$ python3 -q
>>> import numpy as np
>>> np.set_printoptions(precision=3, suppress=True, linewidth=160)
>>> F = np.array([[-3, 0, 0, -2, 3, 3, -2, -1],
...     [-1, -3, 0, 0, -2, 3, 3, -2],
...     [-2, -1, -3, 0, 0, -2, 3, 3],
...     [3, -2, -1, -3, 0, 0, -2, 3],
...     [3, 3, -2, -1, -3, 0, 0, -2],
...     [-2, 3, 3, -2, -1, -3, 0, 0],
...     [0, -2, 3, 3, -2, -1, -3, 0],
...     [0, 0, -2, 3, 3, -2, -1, -3]])
>>> np.round(np.linalg.norm(F, 1), 3), round(np.linalg.norm(F, np.inf), 3)
(np.float64(14.0), np.float64(14.0))
>>> round(np.linalg.norm(F) ** 2 / np.linalg.norm(F, 2) ** 2, 3)
np.float64(5.175)
>>> F[3] @ F[0]
np.int64(-2)
>>> round(np.linalg.norm(F[3] - F[0]), 3)
np.float64(8.718)
>>> round(np.linalg.norm(F[3], 1), 3), round(float(np.linalg.norm(F[3], np.inf)), 3)
(np.float64(14.0), 3.0)
>>> w1 = np.array([[0, -1, 0, 2, 3],
...     [0, 3, -2, 2, 2],
...     [0, -1, -3, 3, 1],
...     [2, 0, 1, 2, 0],
...     [0, -2, 0, -1, -1],
...     [-3, 3, 0, 0, 0],
...     [3, 0, 3, -3, -2],
...     [-3, -3, 0, 1, 3]])
>>> b = np.array([3, 4, -1, 4, -1])
>>> act = np.maximum(F @ w1 + b, 0)
>>> np.linalg.matrix_rank(act)
np.int64(5)
>>> (act > 0).mean(axis=0)
array([0.75 , 0.625, 0.375, 0.625, 0.5  ])
>>> (act > 0).astype(int)
array([[0, 1, 0, 0, 0],
       [1, 1, 1, 0, 0],
       [1, 0, 1, 0, 0],
       [0, 0, 0, 1, 1],
       [1, 1, 0, 1, 1],
       [1, 1, 0, 1, 1],
       [1, 0, 0, 1, 1],
       [1, 1, 1, 1, 0]])
>>> act
array([[ 0, 13,  0,  0,  0],
       [ 9, 15, 14,  0,  0],
       [ 9,  0, 19,  0,  0],
       [ 0,  0,  0,  6, 16],
       [ 7, 24,  0,  9,  9],
       [ 8,  5,  0, 12,  3],
       [ 3,  0,  0, 26,  6],
       [21,  3,  5,  1,  0]])
>>> C = np.array([[1, 5], [0, 5], [4, -5], [-4, -2], [-5, 0]])
>>> w1 @ C
array([[-23,  -9],
       [-26,  21],
       [-29,   4],
       [ -2,   1],
       [  9,  -8],
       [ -3,   0],
       [ 37,   6],
       [-22, -32]])
>>> act @ C
array([[   0,   65],
       [  65,   50],
       [  85,  -50],
       [-104,  -12],
       [ -74,  137],
       [ -55,   41],
       [-131,  -37],
       [  37,   93]])
>>> rng = np.random.default_rng(43)
>>> t = np.sort(rng.uniform(-2, 2, 36))
>>> m1 = np.c_[t, t ** 2, t ** 3] @ np.array([[-1, 3, -3, 1, 1, 1, -3, 2, 2, -2, 1],
...     [3, 3, -2, 3, 1, 0, -1, 1, 2, 1, -2],
...     [-3, -2, -2, -1, 1, 2, 2, -1, 2, 0, 2]])
>>> m1
array([[ 37.206,  21.466,  13.693,  17.627,  -5.855, -17.595, -13.596,   7.774, -11.709,   7.902, -25.465],
       [ 34.207,  19.451,  12.541,  16.215,  -5.311, -16.073, -12.079,   6.923, -10.621,   7.526, -23.445],
       [ 31.758,  17.812,  11.611,  15.055,  -4.873, -14.837, -10.856,   6.234,  -9.746,   7.208, -21.794],
       [ 30.048,  16.671,  10.969,  14.243,  -4.572, -13.98 , -10.01 ,   5.758,  -9.144,   6.98 , -20.64 ],
       [ 28.915,  15.917,  10.546,  13.704,  -4.374, -13.413,  -9.454,   5.444,  -8.749,   6.826, -19.876],
       [ 19.165,   9.51 ,   7.025,   9.01 ,  -2.75 ,  -8.629,  -4.854,   2.828,  -5.499,   5.379, -13.285],
       [ 19.089,   9.461,   6.999,   8.973,  -2.738,  -8.593,  -4.82 ,   2.809,  -5.475,   5.367, -13.234],
       [ 18.238,   8.912,   6.702,   8.558,  -2.603,  -8.184,  -4.439,   2.59 ,  -5.207,   5.227, -12.657],
       [  8.745,   3.005,   3.549,   3.872,  -1.224,  -3.772,  -0.58 ,   0.346,  -2.448,   3.415,  -6.197],
       [  6.159,   1.534,   2.738,   2.58 ,  -0.896,  -2.634,   0.253,  -0.152,  -1.793,   2.784,  -4.421],
       [  5.326,   1.087,   2.478,   2.164,  -0.796,  -2.276,   0.482,  -0.292,  -1.593,   2.556,  -3.846],
       [  5.32 ,   1.084,   2.477,   2.161,  -0.796,  -2.274,   0.484,  -0.293,  -1.591,   2.555,  -3.842],
       [  4.255,   0.544,   2.144,   1.632,  -0.672,  -1.824,   0.736,  -0.448,  -1.344,   2.24 ,  -3.103],
       [  3.856,   0.353,   2.018,   1.435,  -0.627,  -1.657,   0.816,  -0.498,  -1.253,   2.113,  -2.826],
       [  2.593,  -0.191,   1.604,   0.821,  -0.486,  -1.139,   0.991,  -0.612,  -0.971,   1.665,  -1.939],
       [  0.726,  -0.587,   0.821,   0.02 ,  -0.25 ,  -0.386,   0.792,  -0.505,  -0.501,   0.743,  -0.591],
       [  0.695,  -0.583,   0.802,   0.01 ,  -0.245,  -0.373,   0.778,  -0.496,  -0.49 ,   0.721,  -0.567],
       [  0.334,  -0.458,   0.527,  -0.073,  -0.165,  -0.211,   0.535,  -0.346,  -0.33 ,   0.431,  -0.288],
       [  0.334,  -0.457,   0.526,  -0.073,  -0.165,  -0.211,   0.534,  -0.346,  -0.33 ,   0.43 ,  -0.288],
       [  0.069,  -0.164,   0.168,  -0.048,  -0.055,  -0.058,   0.17 ,  -0.113,  -0.11 ,   0.119,  -0.065],
       [ -0.09 ,   0.475,  -0.467,   0.197,   0.163,   0.146,  -0.436,   0.298,   0.326,  -0.261,   0.107],
       [ -0.105,   0.721,  -0.713,   0.321,   0.254,   0.221,  -0.637,   0.442,   0.509,  -0.367,   0.138],
       [ -0.107,   0.791,  -0.785,   0.358,   0.282,   0.243,  -0.692,   0.482,   0.563,  -0.394,   0.145],
       [ -0.111,   1.326,  -1.373,   0.671,   0.512,   0.433,  -1.083,   0.776,   1.025,  -0.576,   0.19 ],
       [ -0.111,   1.431,  -1.499,   0.738,   0.563,   0.476,  -1.153,   0.833,   1.127,  -0.606,   0.198],
       [ -0.174,   2.489,  -3.022,   1.496,   1.206,   1.061,  -1.747,   1.363,   2.413,  -0.847,   0.319],
       [ -1.029,   4.021,  -7.094,   3.029,   3.043,   3.05 ,  -1.993,   2.007,   6.086,  -1.   ,   1.022],
       [ -1.191,   4.128,  -7.599,   3.179,   3.277,   3.326,  -1.945,   2.041,   6.554,  -0.998,   1.143],
       [ -3.29 ,   4.597, -12.67 ,   4.367,   5.659,   6.304,  -0.937,   2.06 ,  11.318,  -0.876,   2.644],
       [ -3.328,   4.598, -12.749,   4.382,   5.696,   6.353,  -0.916,   2.057,  11.392,  -0.873,   2.671],
       [ -5.752,   4.371, -17.322,   5.088,   7.877,   9.272,   0.544,   1.74 ,  15.754,  -0.678,   4.357],
       [ -9.034,   3.611, -22.709,   5.627,  10.469,  12.89 ,   2.666,   1.122,  20.937,  -0.405,   6.613],
       [ -9.204,   3.563, -22.971,   5.647,  10.595,  13.07 ,   2.777,   1.087,  21.191,  -0.391,   6.729],
       [ -9.712,   3.416, -23.753,   5.702,  10.973,  13.608,   3.115,   0.979,  21.946,  -0.349,   7.077],
       [ -9.994,   3.333, -24.18 ,   5.731,  11.179,  13.903,   3.301,   0.918,  22.359,  -0.326,   7.269],
       [-13.789,   2.076, -29.704,   5.991,  13.856,  17.789,   5.857,   0.05 ,  27.713,  -0.017,   9.857]])
>>> idx = m1[:, 9] > np.median(m1[:, 9])
>>> f = m1[idx].mean(axis=0) - m1[~idx].mean(axis=0)
>>> f
array([ 17.959,   4.481,  15.953,   3.645,  -6.923, -12.207,  -4.014,   1.07 , -13.846,   4.447, -12.675])
>>> ((m1 - m1.mean(axis=0)) @ f > 0).astype(int)
array([1, 1, 1, 1, 1, 1, 1, 1, 1, 1, 1, 1, 1, 1, 1, 0, 0, 0, 0, 0, 0, 0, 0, 0, 0, 0, 0, 0, 0, 0, 0, 0, 0, 0, 0, 0])
>>> idx.astype(int)
array([1, 1, 1, 1, 1, 1, 1, 1, 1, 1, 1, 1, 1, 1, 1, 1, 1, 1, 0, 0, 0, 0, 0, 0, 0, 0, 0, 0, 0, 0, 0, 0, 0, 0, 0, 0])
